$ ipython --no-banner

In [1]: import numpy as np

In [2]: import numpy.linalg as la

In [3]: np.set_printoptions(precision=3, suppress=True, linewidth=100, legacy="1.25")

In [4]: X = np.load("sample19.npy")

In [5]: X
Out[5]: 
array([[3., 1., 1., 1., 1., 1., 1., 1.],
       [1., 3., 1., 1., 1., 1., 1., 1.],
       [1., 1., 3., 1., 1., 1., 1., 1.],
       [1., 1., 1., 3., 1., 1., 1., 1.],
       [1., 1., 1., 1., 3., 1., 1., 1.],
       [1., 1., 1., 1., 1., 3., 1., 1.],
       [1., 1., 1., 1., 1., 1., 3., 1.],
       [1., 1., 1., 1., 1., 1., 1., 3.]])

In [6]: rng = np.random.default_rng(12)

In [7]: Y = X + rng.integers(-2, 3, (8, 1)) @ rng.integers(-2, 3, (1, 8))

In [8]: Y
Out[8]: 
array([[ 3.,  0.,  1.,  0.,  3.,  2.,  2., -1.],
       [ 1.,  4.,  1.,  2., -1.,  0.,  0.,  3.],
       [ 1., -1.,  3., -1.,  5.,  3.,  3., -3.],
       [ 1., -1.,  1.,  1.,  5.,  3.,  3., -3.],
       [ 1.,  3.,  1.,  3., -1., -1., -1.,  5.],
       [ 1.,  3.,  1.,  3., -3.,  1., -1.,  5.],
       [ 1.,  3.,  1.,  3., -3., -1.,  1.,  5.],
       [ 1.,  3.,  1.,  3., -3., -1., -1.,  7.]])

In [9]: np.round(la.svd(Y - X, compute_uv=False), 3) + 0
Out[9]: array([17.664,  0.   ,  0.   ,  0.   ,  0.   ,  0.   ,  0.   ,  0.   ])

In [10]: Y - X
Out[10]: 
array([[ 0., -1.,  0., -1.,  2.,  1.,  1., -2.],
       [ 0.,  1.,  0.,  1., -2., -1., -1.,  2.],
       [ 0., -2.,  0., -2.,  4.,  2.,  2., -4.],
       [ 0., -2.,  0., -2.,  4.,  2.,  2., -4.],
       [ 0.,  2.,  0.,  2., -4., -2., -2.,  4.],
       [ 0.,  2.,  0.,  2., -4., -2., -2.,  4.],
       [ 0.,  2.,  0.,  2., -4., -2., -2.,  4.],
       [ 0.,  2.,  0.,  2., -4., -2., -2.,  4.]])

In [11]: np.abs(Y - X).sum(axis=1)
Out[11]: array([ 8.,  8., 16., 16., 16., 16., 16., 16.])

In [12]: la.matrix_rank(Y - X, tol=1e-8)
Out[12]: 1

In [13]: U, sv, Vh = la.svd(X, full_matrices=False)

In [14]: sv / sv[0]
Out[14]: array([1. , 0.2, 0.2, 0.2, 0.2, 0.2, 0.2, 0.2])

In [15]: np.allclose(U * sv @ Vh, X)
Out[15]: True

In [16]: np.round(U.T @ U, 3) + 0
Out[16]: 
array([[1., 0., 0., 0., 0., 0., 0., 0.],
       [0., 1., 0., 0., 0., 0., 0., 0.],
       [0., 0., 1., 0., 0., 0., 0., 0.],
       [0., 0., 0., 1., 0., 0., 0., 0.],
       [0., 0., 0., 0., 1., 0., 0., 0.],
       [0., 0., 0., 0., 0., 1., 0., 0.],
       [0., 0., 0., 0., 0., 0., 1., 0.],
       [0., 0., 0., 0., 0., 0., 0., 1.]])

In [17]: sv
Out[17]: array([10.,  2.,  2.,  2.,  2.,  2.,  2.,  2.])

In [18]: np.cumsum(sv ** 2) / np.sum(sv ** 2)
Out[18]: array([0.781, 0.812, 0.844, 0.875, 0.906, 0.937, 0.969, 1.   ])

In [19]: np.round(U.T @ X @ Vh.T, 3) + 0
Out[19]: 
array([[10.,  0.,  0.,  0.,  0.,  0.,  0.,  0.],
       [ 0.,  2.,  0.,  0.,  0.,  0.,  0.,  0.],
       [ 0.,  0.,  2.,  0.,  0.,  0.,  0.,  0.],
       [ 0.,  0.,  0.,  2.,  0.,  0.,  0.,  0.],
       [ 0.,  0.,  0.,  0.,  2.,  0.,  0.,  0.],
       [ 0.,  0.,  0.,  0.,  0.,  2.,  0.,  0.],
       [ 0.,  0.,  0.,  0.,  0.,  0.,  2.,  0.],
       [ 0.,  0.,  0.,  0.,  0.,  0.,  0.,  2.]])

In [20]: lab = rng.permutation(8)

In [21]: lab
Out[21]: array([1, 4, 3, 5, 6, 2, 7, 0])

In [22]: Y = X[lab][:, lab]

In [23]: Y
Out[23]: 
array([[3., 1., 1., 1., 1., 1., 1., 1.],
       [1., 3., 1., 1., 1., 1., 1., 1.],
       [1., 1., 3., 1., 1., 1., 1., 1.],
       [1., 1., 1., 3., 1., 1., 1., 1.],
       [1., 1., 1., 1., 3., 1., 1., 1.],
       [1., 1., 1., 1., 1., 3., 1., 1.],
       [1., 1., 1., 1., 1., 1., 3., 1.],
       [1., 1., 1., 1., 1., 1., 1., 3.]])

In [24]: feats = np.loadtxt("a.csv", delimiter=",")

In [25]: feats
Out[25]: 
array([[ 1.   , -2.221,  1.2  ,  0.1  , -0.3  , -1.1  ,  0.   ,  1.6  ],
       [ 1.9  , -0.591, -0.7  , -1.4  , -0.2  , -0.3  ,  0.5  ,  0.4  ],
       [ 0.2  , -3.041, -0.8  , -4.1  ,  0.7  , -1.5  , -0.8  , -0.3  ],
       [ 0.1  ,  1.428, -1.2  , -0.4  ,  0.   ,  0.7  ,  0.6  ,  0.8  ],
       [ 0.2  , -2.615,  1.8  , -0.8  ,  0.   , -1.3  , -1.   ,  1.6  ],
       [-0.5  , -0.786,  0.5  ,  0.4  , -0.4  , -0.4  , -0.6  ,  0.6  ],
       [ 0.3  , -0.439, -1.4  ,  0.6  , -1.6  , -0.2  , -0.8  , -0.4  ],
       [-0.3  , -1.765,  2.7  , -0.4  ,  0.5  , -0.9  , -0.1  , -1.9  ],
       [ 0.1  ,  1.594, -0.2  , -0.3  ,  0.9  ,  0.8  ,  0.3  , -0.5  ],
       [-0.5  ,  1.774,  0.2  ,  0.1  ,  1.8  ,  0.9  ,  0.4  , -0.4  ],
       [ 0.8  , -1.38 , -0.1  , -0.3  , -0.5  , -0.7  ,  0.   ,  1.5  ],
       [ 0.6  ,  0.205, -0.6  , -0.9  ,  1.5  ,  0.1  , -0.6  ,  2.4  ],
       [-0.1  , -1.01 ,  1.2  ,  1.3  ,  1.8  , -0.5  , -1.5  , -0.1  ],
       [-0.3  ,  0.787, -0.2  ,  1.   ,  0.5  ,  0.4  , -2.4  ,  1.9  ],
       [ 1.   ,  4.201, -0.4  ,  0.4  ,  0.   ,  2.1  , -1.9  , -0.1  ],
       [-0.4  , -5.195, -1.4  ,  1.2  , -1.   , -2.6  , -0.2  , -2.2  ],
       [-0.6  ,  2.981,  0.   ,  1.5  , -0.9  ,  1.5  , -0.2  , -0.7  ],
       [-1.   ,  1.221,  1.1  , -0.7  , -2.2  ,  0.6  ,  0.2  ,  0.   ],
       [ 1.9  ,  0.58 , -0.6  ,  0.8  ,  1.3  ,  0.3  , -0.2  ,  0.6  ],
       [-1.7  ,  0.427,  0.   ,  0.2  , -0.1  ,  0.2  ,  1.   , -0.3  ],
       [ 1.1  , -0.178,  0.6  , -0.7  ,  0.8  , -0.1  , -2.9  ,  2.1  ],
       [ 0.4  ,  0.56 ,  0.4  ,  1.3  , -1.8  ,  0.3  , -0.9  , -1.9  ],
       [-0.3  ,  1.018, -0.1  ,  0.4  , -0.5  ,  0.5  ,  0.2  , -1.2  ],
       [-2.   , -1.581,  0.1  , -1.6  ,  0.4  , -0.8  , -1.3  , -0.4  ],
       [ 1.4  ,  1.598, -0.5  , -0.4  , -0.9  ,  0.8  , -0.4  , -1.2  ],
       [ 2.7  ,  0.026, -1.2  ,  0.7  , -0.2  ,  0.   , -1.2  , -1.4  ],
       [ 0.3  , -3.608, -0.7  ,  0.5  ,  0.8  , -1.8  ,  0.1  ,  0.6  ],
       [ 0.3  ,  0.383,  1.1  ,  1.   ,  0.7  ,  0.2  , -1.6  ,  0.4  ],
       [-0.2  , -3.563,  1.2  ,  0.   , -1.   , -1.8  , -1.5  ,  0.1  ],
       [-0.5  ,  1.975, -1.   , -1.2  ,  0.   ,  1.   ,  0.8  ,  0.9  ],
       [ 0.1  ,  1.385,  0.   , -1.4  ,  0.3  ,  0.7  , -0.6  ,  0.4  ],
       [-0.2  ,  2.223,  0.3  , -1.5  ,  0.2  ,  1.1  ,  0.2  , -0.9  ],
       [ 1.7  , -0.994,  1.8  ,  0.3  ,  0.8  , -0.5  , -1.2  , -0.5  ],
       [-0.6  , -4.815,  1.6  , -0.5  , -1.9  , -2.4  , -1.   , -0.7  ],
       [-1.9  , -0.802, -0.7  ,  2.1  ,  1.9  , -0.4  ,  0.8  ,  1.6  ],
       [ 0.7  ,  1.193, -0.5  , -0.9  ,  1.3  ,  0.6  ,  0.1  ,  0.4  ],
       [ 0.5  ,  3.58 ,  0.8  , -0.4  ,  0.1  ,  1.8  , -0.3  , -1.8  ],
       [ 0.3  ,  0.623, -1.7  ,  0.6  , -1.2  ,  0.3  ,  1.2  ,  2.7  ],
       [-0.4  ,  0.807,  0.   , -0.1  ,  0.9  ,  0.4  ,  0.   ,  1.   ],
       [ 1.7  ,  1.821,  1.6  ,  0.3  , -1.1  ,  0.9  , -0.8  ,  1.7  ]])

In [26]: U, sv, Vh = la.svd(feats)

In [27]: sv
Out[27]: array([15.067,  8.351,  7.583,  6.874,  6.433,  5.848,  4.546,  0.058])

In [28]: np.argmax(sv[:-1] / (sv[1:] + 1e-6)) + 1
Out[28]: 7

In [29]: Y = U[:, :7] @ np.diag(sv[:7]) @ Vh[:7]

In [30]: la.matrix_rank(Y)
Out[30]: 7

In [31]: round(la.norm(feats - Y, 2), 3), round(float(sv[7]), 3)
Out[31]: (0.058, 0.058)

In [32]: np.round(np.abs(feats - Y).max(), 3)
Out[32]: 0.015

In [33]: np.round(la.norm(feats - Y) / la.norm(feats), 3)
Out[33]: 0.003
